% ipython --no-banner

In [1]: import numpy as np

In [2]: np.set_printoptions(precision=2, suppress=True, linewidth=200, floatmode="fixed")

In [3]: rd = lambda a: np.round(a, 2) + 0

In [4]: mat = np.load("case9.npy")

In [5]: mat
Out[5]: 
array([[1, 3, 1],
       [3, 9, 3],
       [0, 0, 0]])

In [6]: # rows and columns are dependent

In [7]: A2 = np.array([[2, 1, 3], [4, 2, 0], [1, 2, 4]])

In [8]: np.einsum("ik,kj->ij", mat, A2)
Out[8]: 
array([[15,  9,  7],
       [45, 27, 21],
       [ 0,  0,  0]])

In [9]: np.einsum("ik,kj->ji", mat, A2)
Out[9]: 
array([[15, 45,  0],
       [ 9, 27,  0],
       [ 7, 21,  0]])

In [10]: A2.T @ mat.T
Out[10]: 
array([[15, 45,  0],
       [ 9, 27,  0],
       [ 7, 21,  0]])

In [11]: np.linalg.matrix_rank(mat @ A2)
Out[11]: np.int64(1)

In [12]: np.vstack([mat, A2.T]).shape
Out[12]: (6, 3)

In [13]: J = np.load("m.npy")

In [14]: J
Out[14]: 
array([[-10.60,   3.58,   1.36],
       [  0.06, -20.41,   1.30],
       [ -2.51,   5.71,   0.34],
       [ -0.98,   8.35,   0.82],
       [  4.33,   7.56,  -2.43],
       [  6.09,   5.50,  -2.41],
       [ -2.62,  22.34,  -0.38],
       [ -1.72,   7.42,   1.35],
       [ -5.82,   6.29,   1.48],
       [  6.27,  -5.27,  -1.90],
       [  0.30,  -9.76,  -2.71],
       [ -4.79,   0.02,   6.59]])

In [15]: D = np.linalg.norm(J[:, None] - J[None], axis=-1)

In [16]: (D + 1e9 * np.eye(12)).round(6).argmin(axis=1)
Out[16]: array([ 8, 10,  7,  7,  5,  4,  3,  3,  2, 10,  9,  8])

In [17]: D[8].round(6).argsort(kind="stable")[:4]
Out[17]: array([8, 2, 7, 3])

In [18]: rd(D[8])
Out[18]: array([ 5.50, 27.34,  3.55,  5.30, 10.95, 12.55, 16.47,  4.25,  0.00, 17.07, 17.68,  8.15])

In [19]: np.flatnonzero(D[8] < D.mean() / 2)
Out[19]: array([0, 2, 3, 7, 8])

In [20]: print(np.linalg.matrix_rank(D ** 2))
5

In [21]: rd(D[:5, :5])
Out[21]: 
array([[ 0.00, 26.25,  8.43, 10.75, 15.91],
       [26.25,  0.00, 26.26, 28.78, 28.54],
       [ 8.43, 26.26,  0.00,  3.09,  7.61],
       [10.75, 28.78,  3.09,  0.00,  6.28],
       [15.91, 28.54,  7.61,  6.28,  0.00]])

In [22]: D.shape
Out[22]: (12, 12)

In [23]: np.unravel_index(D.round(6).argmax(), D.shape)
Out[23]: (np.int64(1), np.int64(6))

In [24]: Xc = J - J.mean(axis=0)

In [25]: V = np.linalg.svd(Xc)[2][:2]

In [26]: A2 = Xc - Xc @ V.T @ V

In [27]: rd(np.cov(Xc @ V.T, rowvar=False))
Out[27]: 
array([[115.07,   0.00],
       [  0.00,  26.91]])

In [28]: rd(A2.std(axis=0))
Out[28]: array([0.65, 0.07, 1.59])

In [29]: print(rd(np.linalg.norm(A2) / np.linalg.norm(Xc)))
0.15

In [30]: hat = J @ np.linalg.solve(J.T @ J, J.T)

In [31]: rd(np.diag(hat))
Out[31]: array([0.53, 0.34, 0.04, 0.07, 0.15, 0.19, 0.38, 0.07, 0.13, 0.14, 0.29, 0.67])

In [32]: rd(np.linalg.eigvalsh(hat))
Out[32]: array([0.00, 0.00, 0.00, 0.00, 0.00, 0.00, 0.00, 0.00, 0.00, 1.00, 1.00, 1.00])

In [33]: np.linalg.matrix_rank(np.eye(12) - hat)
Out[33]: np.int64(9)

In [34]: Z = J[[3, 10]].astype(float)

In [35]: for _ in range(7):
    ...:     lab = np.linalg.norm(J[:, None] - Z, axis=-1).argmin(axis=1)
    ...:     Z = np.array([J[lab == j].mean(axis=0) for j in range(2)])
    ...: 

In [36]: lab
Out[36]: array([0, 1, 0, 0, 0, 0, 0, 0, 0, 1, 1, 0])

In [37]: rd(Z)
Out[37]: 
array([[ -2.07,   7.42,   0.75],
       [  2.21, -11.81,  -1.10]])

In [38]: def softmax(z):
    ...:     e = np.exp(z - z.max(axis=-1, keepdims=True))
    ...:     return e / e.sum(axis=-1, keepdims=True)
    ...: 

In [39]: rd(softmax(J[5]))
Out[39]: array([0.64, 0.36, 0.00])

In [40]: rd(softmax(J).sum(axis=1))
Out[40]: array([1.00, 1.00, 1.00, 1.00, 1.00, 1.00, 1.00, 1.00, 1.00, 1.00, 1.00, 1.00])

In [41]: S = J @ J.T / np.sqrt(3)

In [42]: print(rd(softmax(S + np.triu(np.full(S.shape, -np.inf), 1))))
[[1.00 0.00 0.00 0.00 0.00 0.00 0.00 0.00 0.00 0.00 0.00 0.00]
 [0.00 1.00 0.00 0.00 0.00 0.00 0.00 0.00 0.00 0.00 0.00 0.00]
 [0.99 0.00 0.01 0.00 0.00 0.00 0.00 0.00 0.00 0.00 0.00 0.00]
 [0.00 0.00 0.00 1.00 0.00 0.00 0.00 0.00 0.00 0.00 0.00 0.00]
 [0.00 0.00 0.00 0.00 1.00 0.00 0.00 0.00 0.00 0.00 0.00 0.00]
 [0.00 0.00 0.00 0.00 0.59 0.41 0.00 0.00 0.00 0.00 0.00 0.00]
 [0.00 0.00 0.00 0.00 0.00 0.00 1.00 0.00 0.00 0.00 0.00 0.00]
 [0.00 0.00 0.00 0.00 0.00 0.00 1.00 0.00 0.00 0.00 0.00 0.00]
 [0.00 0.00 0.00 0.00 0.00 0.00 1.00 0.00 0.00 0.00 0.00 0.00]
 [0.00 1.00 0.00 0.00 0.00 0.00 0.00 0.00 0.00 0.00 0.00 0.00]
 [0.00 1.00 0.00 0.00 0.00 0.00 0.00 0.00 0.00 0.00 0.00 0.00]
 [0.02 0.00 0.00 0.00 0.00 0.00 0.00 0.00 0.00 0.00 0.00 0.98]]

In [43]: print(softmax(S).round(6).argmax(axis=1))
[ 0  1  6  6  6  6  6  6  6  1  1 11]

In [44]: rd(softmax(S)[5] @ J)
Out[44]: array([-2.62, 22.34, -0.38])

In [45]: rd(softmax(S))
Out[45]: 
array([[1.00, 0.00, 0.00, 0.00, 0.00, 0.00, 0.00, 0.00, 0.00, 0.00, 0.00, 0.00],
       [0.00, 1.00, 0.00, 0.00, 0.00, 0.00, 0.00, 0.00, 0.00, 0.00, 0.00, 0.00],
       [0.00, 0.00, 0.00, 0.00, 0.00, 0.00, 1.00, 0.00, 0.00, 0.00, 0.00, 0.00],
       [0.00, 0.00, 0.00, 0.00, 0.00, 0.00, 1.00, 0.00, 0.00, 0.00, 0.00, 0.00],
       [0.00, 0.00, 0.00, 0.00, 0.00, 0.00, 1.00, 0.00, 0.00, 0.00, 0.00, 0.00],
       [0.00, 0.00, 0.00, 0.00, 0.00, 0.00, 1.00, 0.00, 0.00, 0.00, 0.00, 0.00],
       [0.00, 0.00, 0.00, 0.00, 0.00, 0.00, 1.00, 0.00, 0.00, 0.00, 0.00, 0.00],
       [0.00, 0.00, 0.00, 0.00, 0.00, 0.00, 1.00, 0.00, 0.00, 0.00, 0.00, 0.00],
       [0.00, 0.00, 0.00, 0.00, 0.00, 0.00, 1.00, 0.00, 0.00, 0.00, 0.00, 0.00],
       [0.00, 1.00, 0.00, 0.00, 0.00, 0.00, 0.00, 0.00, 0.00, 0.00, 0.00, 0.00],
       [0.00, 1.00, 0.00, 0.00, 0.00, 0.00, 0.00, 0.00, 0.00, 0.00, 0.00, 0.00],
       [0.02, 0.00, 0.00, 0.00, 0.00, 0.00, 0.00, 0.00, 0.00, 0.00, 0.00, 0.98]])
